% python3 -q
>>> import numpy as np
>>> np.set_printoptions(precision=3, suppress=True, linewidth=160, legacy="1.25")
>>> E = np.array([[3, -1, -2, -6, 2, 4],
...     [-3, -2, -2, 6, 4, 4],
...     [2, 0, -3, -4, 0, 6],
...     [-6, 2, 4, 6, -2, -4],
...     [6, 4, 4, -6, -4, -4],
...     [-4, 0, 6, 4, 0, -6]])
>>> print(E)
[[ 3 -1 -2 -6  2  4]
 [-3 -2 -2  6  4  4]
 [ 2  0 -3 -4  0  6]
 [-6  2  4  6 -2 -4]
 [ 6  4  4 -6 -4 -4]
 [-4  0  6  4  0 -6]]
>>> left, sv, Vt = np.linalg.svd(E, full_matrices=False)
>>> print(np.allclose(left * sv @ Vt, E))
True
>>> print(np.abs(Vt[0]))
[0.503 0.029 0.353 0.644 0.037 0.452]
>>> print(np.cumsum(sv ** 2) / np.sum(sv ** 2))
[0.577 0.949 0.976 0.99  0.999 1.   ]
>>> print(np.round(left.T @ left, 3) + 0)
[[1. 0. 0. 0. 0. 0.]
 [0. 1. 0. 0. 0. 0.]
 [0. 0. 1. 0. 0. 0.]
 [0. 0. 0. 1. 0. 0.]
 [0. 0. 0. 0. 1. 0.]
 [0. 0. 0. 0. 0. 1.]]
>>> u, v = E[1], E[3]
>>> print(u @ u)
85
>>> p = (u @ v) / (u @ u) * u
>>> print(np.linalg.matrix_rank(np.outer(u, v)))
1
>>> data = np.diag(np.array([1, 0, 1, 3]))
>>> print(data)
[[1 0 0 0]
 [0 0 0 0]
 [0 0 1 0]
 [0 0 0 3]]
>>> r = np.linalg.matrix_rank(data)
>>> print(r)
3
>>> null = np.linalg.svd(data)[2][r:].T
>>> print(null @ null.T)
[[0. 0. 0. 0.]
 [0. 1. 0. 0.]
 [0. 0. 0. 0.]
 [0. 0. 0. 0.]]
>>> print([int(np.linalg.matrix_rank(np.delete(data, i, axis=0))) for i in range(4)])
[2, 3, 2, 2]
>>> print(data @ null)
[[0.]
 [0.]
 [0.]
 [0.]]
>>> print(np.linalg.matrix_rank(data.T @ data), np.linalg.matrix_rank(data @ data.T))
3 3
>>> print([int(np.linalg.matrix_rank(data[:, :j + 1])) for j in range(4)])
[1, 1, 2, 3]
>>> blk = np.stack([data, 5 * data, data[::-1]])
>>> print(np.linalg.det(blk))
[0. 0. 0.]
>>> print(np.linalg.matrix_rank(blk))
[3 3 3]
>>> print(blk.shape)
(3, 4, 4)
>>> print(np.einsum("bij,cij->bc", blk, blk))
[[ 11  55   0]
 [ 55 275   0]
 [  0   0  11]]
>>> other = np.array([[1, 7, 1, 5], [0, 2, 7, 6], [2, 6, 2, 9], [3, 1, 4, 5]])
>>> F = other.T @ other
>>> print(F)
[[ 14  22  17  38]
 [ 22  90  37 106]
 [ 17  37  70  85]
 [ 38 106  85 167]]
>>> q, evecs = np.linalg.qr(F[:, :1])[0], np.linalg.qr(F[:, 1:])[0]
>>> sv = np.linalg.svd(q.T @ evecs, compute_uv=False)
>>> print((sv > 0.9).sum())
1
>>> print(sv)
[0.998]
>>> print(np.round(np.linalg.norm(q @ q.T - evecs @ evecs.T, 2), 3))
1.0
>>> L = np.linalg.cholesky(F)
>>> print(F / np.sqrt(np.outer(np.diag(F), np.diag(F))))
[[1.    0.62  0.543 0.786]
 [0.62  1.    0.466 0.865]
 [0.543 0.466 1.    0.786]
 [0.786 0.865 0.786 1.   ]]
>>> print(np.round(np.prod(np.diag(L)) ** 2, 3), round(float(np.linalg.det(F)), 3))
217156.0 217156.0
>>> cov = F.T @ F
>>> print(np.linalg.svd(F, compute_uv=False) ** 2)
[83360.903  1743.384    70.082     4.63 ]
>>> print(np.linalg.matrix_rank(cov))
4
>>> print(np.trace(cov), (F ** 2).sum())
85179 85179
>>> print(np.allclose(cov, cov.T))
True
>>> print(np.linalg.eigvalsh(cov)[::-1])
[83360.903  1743.384    70.082     4.63 ]
>>> J = np.load("out4.npy")
>>> print(J)
[[ 0.291 -0.664  0.197]
 [ 0.397 -0.808  0.273]
 [-0.149  0.38  -0.1  ]
 [ 0.09  -0.235  0.06 ]
 [-0.319  0.706 -0.217]
 [ 0.264 -0.617  0.178]
 [ 0.09  -0.235  0.06 ]
 [ 0.     0.     0.   ]
 [ 0.03  -0.08   0.02 ]
 [ 0.149 -0.38   0.1  ]
 [ 0.493 -0.894  0.345]]
>>> cov = np.cov(J, rowvar=False)
>>> print(np.round(np.corrcoef(J[:, 2], J[:, 0])[0, 1], 3))
1.0
>>> print(np.round(np.polyfit(J[:, 2], J[:, 0], 1), 3) + 0)
[1.455 0.   ]
>>> print(cov)
[[ 0.056 -0.116  0.038]
 [-0.116  0.245 -0.079]
 [ 0.038 -0.079  0.026]]
>>> print(np.argsort(-J.std(axis=0).round(6), kind="stable"))
[1 0 2]
>>> print(J.std(axis=0))
[0.225 0.472 0.154]
>>> print(np.argwhere(np.triu(np.abs(np.corrcoef(J.T)) > 0.8, 1)))
[[0 1]
 [0 2]
 [1 2]]
>>> print(np.round(np.linalg.eigvalsh(cov)[::-1], 3) + 0)
[0.326 0.001 0.   ]
>>> print(np.corrcoef(J.T))
[[ 1.    -0.991  1.   ]
 [-0.991  1.    -0.989]
 [ 1.    -0.989  1.   ]]
